$ ipython --no-banner

In [1]: import numpy as np

In [2]: import numpy.linalg as la

In [3]: np.set_printoptions(precision=3, suppress=True, linewidth=160, floatmode="fixed")

In [4]: M = np.loadtxt("case15.csv", delimiter=",")

In [5]: M
Out[5]: 
array([[ 0.206, -0.088, -0.971, -0.088],
       [-0.088,  0.990, -0.108, -0.010],
       [-0.971, -0.108, -0.186, -0.108],
       [-0.088, -0.010, -0.108,  0.990]])

In [6]: # equal to its transpose

In [7]: w, evecs = la.eigh(M)

In [8]: x0 = np.array([-2, 3, -1, -3])

In [9]: round(x0 @ M @ x0 / (x0 @ x0), 3), round(w[0], 3), round(w[-1], 3)
Out[9]: (np.float64(0.642), np.float64(-1.0), np.float64(1.0))

In [10]: evecs * np.maximum(w, 0) @ evecs.T
Out[10]: 
array([[ 0.603, -0.044, -0.485, -0.044],
       [-0.044,  0.995, -0.054, -0.005],
       [-0.485, -0.054,  0.407, -0.054],
       [-0.044, -0.005, -0.054,  0.995]])

In [11]: la.eigvalsh(M[1:, 1:])
Out[11]: array([-0.206,  1.000,  1.000])

In [12]: round(float(np.abs(M).sum(axis=1).max()), 3), round(np.abs(w).max(), 3)
Out[12]: (1.373, np.float64(1.0))

In [13]: x0 = np.array([6, 5, 0, 7])

In [14]: round(float(la.det(M)), 3)
Out[14]: -1.0

In [15]: la.inv(M)
Out[15]: 
array([[ 0.206, -0.088, -0.971, -0.088],
       [-0.088,  0.990, -0.108, -0.010],
       [-0.971, -0.108, -0.186, -0.108],
       [-0.088, -0.010, -0.108,  0.990]])

In [16]: 4 - la.matrix_rank(M - np.eye(4), tol=1e-8)
Out[16]: np.int64(3)

In [17]: np.round(M.T @ (M @ x0), 3) + 0
Out[17]: array([6.000, 5.000, 0.000, 7.000])

In [18]: w, evecs = la.eigh(M)

In [19]: w.sum(), np.trace(M)
Out[19]: (np.float64(2.0), np.float64(2.0))

In [20]: (w > 1e-8).sum(), (w < -1e-8).sum()
Out[20]: (np.int64(3), np.int64(1))

In [21]: la.eigvalsh(M + 5 * np.eye(4))
Out[21]: array([4.000, 6.000, 6.000, 6.000])

In [22]: np.round(evecs.T @ evecs, 3) + 0
Out[22]: 
array([[1.000, 0.000, 0.000, 0.000],
       [0.000, 1.000, 0.000, 0.000],
       [0.000, 0.000, 1.000, 0.000],
       [0.000, 0.000, 0.000, 1.000]])

In [23]: evecs @ np.diag(w) @ evecs.T
Out[23]: 
array([[ 0.206, -0.088, -0.971, -0.088],
       [-0.088,  0.990, -0.108, -0.010],
       [-0.971, -0.108, -0.186, -0.108],
       [-0.088, -0.010, -0.108,  0.990]])

In [24]: Y = np.array([[-9, 4], [1, 9]])

In [25]: Z = np.kron(Y, M)

In [26]: Z.shape
Out[26]: (8, 8)

In [27]: arr = np.loadtxt("test12.csv", delimiter=",")

In [28]: arr
Out[28]: 
array([[-2.000, -1.000,  1.000, -1.000],
       [-3.000,  2.000,  3.000, -2.000],
       [ 1.000, -1.000,  2.000,  3.000],
       [ 1.000,  3.000, -2.000,  1.000]])

In [29]: T = np.stack([arr, 3 * arr, arr[::-1]])

In [30]: la.norm(T, axis=(1, 2))
Out[30]: array([ 7.937, 23.812,  7.937])

In [31]: T.shape
Out[31]: (3, 4, 4)

In [32]: np.einsum("bij,cij->bc", T, T)
Out[32]: 
array([[ 63.000, 189.000, -26.000],
       [189.000, 567.000, -78.000],
       [-26.000, -78.000,  63.000]])

In [33]: la.matrix_rank(T.reshape(3, -1))
Out[33]: np.int64(2)

In [34]: T.sum(axis=0)
Out[34]: 
array([[ -7.000,  -1.000,   2.000,  -3.000],
       [-11.000,   7.000,  14.000,  -5.000],
       [  1.000,  -2.000,  11.000,  10.000],
       [  2.000,  11.000,  -7.000,   3.000]])

In [35]: la.matrix_rank(T)
Out[35]: array([4, 4, 4])

In [36]: (T @ arr.T).shape
Out[36]: (3, 4, 4)

In [37]: la.det(T)
Out[37]: array([  -60.000, -4860.000,   -60.000])

In [38]: O, evecs = la.qr(arr[:, :3])[0], la.qr(arr[:, 3:])[0]

In [39]: sv = la.svd(O.T @ evecs, compute_uv=False)

In [40]: round(float(la.norm(O @ O.T - evecs @ evecs.T, 2)), 3)
Out[40]: 1.0

In [41]: sv
Out[41]: array([0.935])

In [42]: Y = np.array([[-3, 1, 1], [-1, -2, 1], [3, -1, -3], [-1, -2, -2]])

In [43]: np.einsum("ik,kj->ij", arr, Y)
Out[43]: 
array([[ 11.000,   1.000,  -4.000],
       [ 18.000,  -6.000,  -6.000],
       [  1.000,  -5.000, -12.000],
       [-13.000,  -5.000,   8.000]])

In [44]: arr @ Y
Out[44]: 
array([[ 11.000,   1.000,  -4.000],
       [ 18.000,  -6.000,  -6.000],
       [  1.000,  -5.000, -12.000],
       [-13.000,  -5.000,   8.000]])

In [45]: la.matrix_rank(np.vstack([arr, Y.T]))
Out[45]: np.int64(4)

In [46]: Y.T @ arr.T
Out[46]: 
array([[ 11.000,  18.000,   1.000, -13.000],
       [  1.000,  -6.000,  -5.000,  -5.000],
       [ -4.000,  -6.000, -12.000,   8.000]])

In [47]: np.vstack([arr, Y.T]).shape
Out[47]: (7, 4)

In [48]: x0 = np.array([0, 1, 2, 2])

In [49]: h = np.maximum(arr @ x0, 0)

In [50]: np.tanh(arr @ x0)
Out[50]: array([-0.762,  0.999,  1.000,  0.762])

In [51]: arr * (h > 1e-9)[:, None]
Out[51]: 
array([[-0.000, -0.000,  0.000, -0.000],
       [-3.000,  2.000,  3.000, -2.000],
       [ 1.000, -1.000,  2.000,  3.000],
       [ 1.000,  3.000, -2.000,  1.000]])

In [52]: arr.T @ h
Out[52]: array([-2.000,  2.000, 28.000, 20.000])

In [53]: np.flatnonzero(h > 1e-9)
Out[53]: array([1, 2, 3])

In [54]: Y = np.array([[3, 1], [5, -1]])

In [55]: Z = np.array([[3, -2], [0, -2]])

In [56]: E = np.kron(Y, Z)

In [57]: E
Out[57]: 
array([[  9,  -6,   3,  -2],
       [  0,  -6,   0,  -2],
       [ 15, -10,  -3,   2],
       [  0, -10,   0,   2]])

In [58]: f = np.array([0, -2, 2, 0])

In [59]: Y = E + np.outer(f, np.eye(4)[1])

In [60]: la.matrix_rank(Y - E)
Out[60]: np.int64(1)

In [61]: round(float(la.det(Y) / la.det(E)), 3), round(1 + la.solve(E, f)[1], 3)
Out[61]: (1.125, np.float64(1.125))

In [62]: Y
Out[62]: 
array([[  9.000,  -6.000,   3.000,  -2.000],
       [  0.000,  -8.000,   0.000,  -2.000],
       [ 15.000,  -8.000,  -3.000,   2.000],
       [  0.000, -10.000,   0.000,   2.000]])

In [63]: x0 = np.array([-1, -2, 0, 2])

In [64]: y = E @ x0

In [65]: y
Out[65]: array([-1,  8,  9, 24])

In [66]: la.solve(E.T, E[3])
Out[66]: array([ 0.000, -0.000, -0.000,  1.000])

In [67]: rng = np.random.default_rng(36)

In [68]: feats = (rng.random((3, 3)) < 0.3) + np.eye(3)

In [69]: feats /= feats.sum(axis=1, keepdims=True)

In [70]: feats
Out[70]: 
array([[1.000, 0.000, 0.000],
       [0.000, 1.000, 0.000],
       [0.000, 0.000, 1.000]])

In [71]: # triangular, det is the product of the diagonal

In [72]: np.sort(la.eigvals(feats))
Out[72]: array([1.000, 1.000, 1.000])

In [73]: feats @ feats
Out[73]: 
array([[1.000, 0.000, 0.000],
       [0.000, 1.000, 0.000],
       [0.000, 0.000, 1.000]])

In [74]: la.matrix_power(feats - np.diag(np.diag(feats)), 3)
Out[74]: 
array([[0.000, 0.000, 0.000],
       [0.000, 0.000, 0.000],
       [0.000, 0.000, 0.000]])

In [75]: [int(la.matrix_rank(la.matrix_power(feats, p))) for p in range(1, 4)]
Out[75]: [3, 3, 3]

In [76]: np.sort(np.abs(la.eigvals(feats)))[::-1]
Out[76]: array([1.000, 1.000, 1.000])

In [77]: feats.sum(axis=1)
Out[77]: array([1.000, 1.000, 1.000])

In [78]: feats @ np.ones(3)
Out[78]: array([1.000, 1.000, 1.000])

In [79]: la.matrix_power(feats, 2)
Out[79]: 
array([[1.000, 0.000, 0.000],
       [0.000, 1.000, 0.000],
       [0.000, 0.000, 1.000]])

In [80]: pr = np.eye(3)[0]

In [81]: for _ in range(5):
    ...:     pr = pr @ feats
    ...:     print(pr.round(3))
    ...: 
[1.000 0.000 0.000]
[1.000 0.000 0.000]
[1.000 0.000 0.000]
[1.000 0.000 0.000]
[1.000 0.000 0.000]

In [82]: Y = np.array([[-3, -5]])

In [83]: data = np.block([[np.zeros((1, 1)), Y], [Y.T, np.zeros((2, 2))]])

In [84]: data
Out[84]: 
array([[ 0.000, -3.000, -5.000],
       [-3.000,  0.000,  0.000],
       [-5.000,  0.000,  0.000]])

In [85]: # symmetric

In [86]: Uu, sv, Vh = la.svd(data)

In [87]: evecs = Vh[:(sv > 1e-8).sum()]

In [88]: x0 = data[1] + 4 * data[2] + rng.integers(2) * np.eye(3)[2]

In [89]: x0
Out[89]: array([-23.000,   0.000,   0.000])

In [90]: np.round(la.norm(x0 - evecs.T @ evecs @ x0), 3)
Out[90]: np.float64(0.0)

In [91]: np.allclose(evecs.T @ evecs @ x0, x0)
Out[91]: True

In [92]: f, g = data[0], data[2]

In [93]: f @ f
Out[93]: np.float64(34.0)

In [94]: f @ g
Out[94]: np.float64(0.0)

In [95]: pr = (f @ g) / (f @ f) * f

In [96]: g - pr
Out[96]: array([-5.000,  0.000,  0.000])

In [97]: np.round(la.norm(f + g) ** 2 + la.norm(f - g) ** 2, 3)
Out[97]: np.float64(118.0)

In [98]: np.outer(f, g)
Out[98]: 
array([[-0.000,  0.000,  0.000],
       [15.000, -0.000, -0.000],
       [25.000, -0.000, -0.000]])

In [99]: w, evecs = la.eigh(data)

In [100]: x0 = np.array([7, 2, 7])

In [101]: la.eigvalsh(data[1:, 1:])
Out[101]: array([0.000, 0.000])

In [102]: np.round(evecs * np.abs(w) @ evecs.T, 3) + 0
Out[102]: 
array([[5.831, 0.000, 0.000],
       [0.000, 1.543, 2.572],
       [0.000, 2.572, 4.287]])

In [103]: evecs * np.maximum(w, 0) @ evecs.T
Out[103]: 
array([[ 2.915, -1.500, -2.500],
       [-1.500,  0.772,  1.286],
       [-2.500,  1.286,  2.144]])

In [104]: round(x0 @ data @ x0 / (x0 @ x0), 3), round(w[0], 3), round(float(w[-1]), 3)
Out[104]: (np.float64(-5.627), np.float64(-5.831), 5.831)

In [105]: la.matrix_power(data, 2)
Out[105]: 
array([[34.000,  0.000,  0.000],
       [ 0.000,  9.000, 15.000],
       [ 0.000, 15.000, 25.000]])

In [106]: round(la.det(data), 3)
Out[106]: np.float64(0.0)

In [107]: (data - data.T) / 2
Out[107]: 
array([[0.000, 0.000, 0.000],
       [0.000, 0.000, 0.000],
       [0.000, 0.000, 0.000]])

In [108]: data @ data
Out[108]: 
array([[34.000,  0.000,  0.000],
       [ 0.000,  9.000, 15.000],
       [ 0.000, 15.000, 25.000]])

In [109]: G = arr.T @ arr

In [110]: la.matrix_rank(G)
Out[110]: np.int64(4)

In [111]: np.diag(G)
Out[111]: array([15.000, 15.000, 18.000, 15.000])

In [112]: W0 = np.loadtxt("block19.csv", delimiter=",")

In [113]: W0
Out[113]: 
array([[ 0.000, -2.000,  0.000],
       [ 0.000,  0.000,  2.000],
       [ 0.000, -1.000,  0.000],
       [ 0.000,  0.000,  0.000]])

In [114]: # null space of dimension 1

In [115]: T = np.stack([W0, -3 * W0, W0[::-1]])

In [116]: la.matrix_rank(T.reshape(3, -1))
Out[116]: np.int64(2)

In [117]: la.norm(T, axis=(1, 2))
Out[117]: array([3.000, 9.000, 3.000])

In [118]: (T @ W0.T).shape
Out[118]: (3, 4, 4)

In [119]: T.sum(axis=0)
Out[119]: 
array([[ 0.000,  4.000,  0.000],
       [ 0.000, -1.000, -4.000],
       [ 0.000,  2.000,  2.000],
       [ 0.000, -2.000,  0.000]])
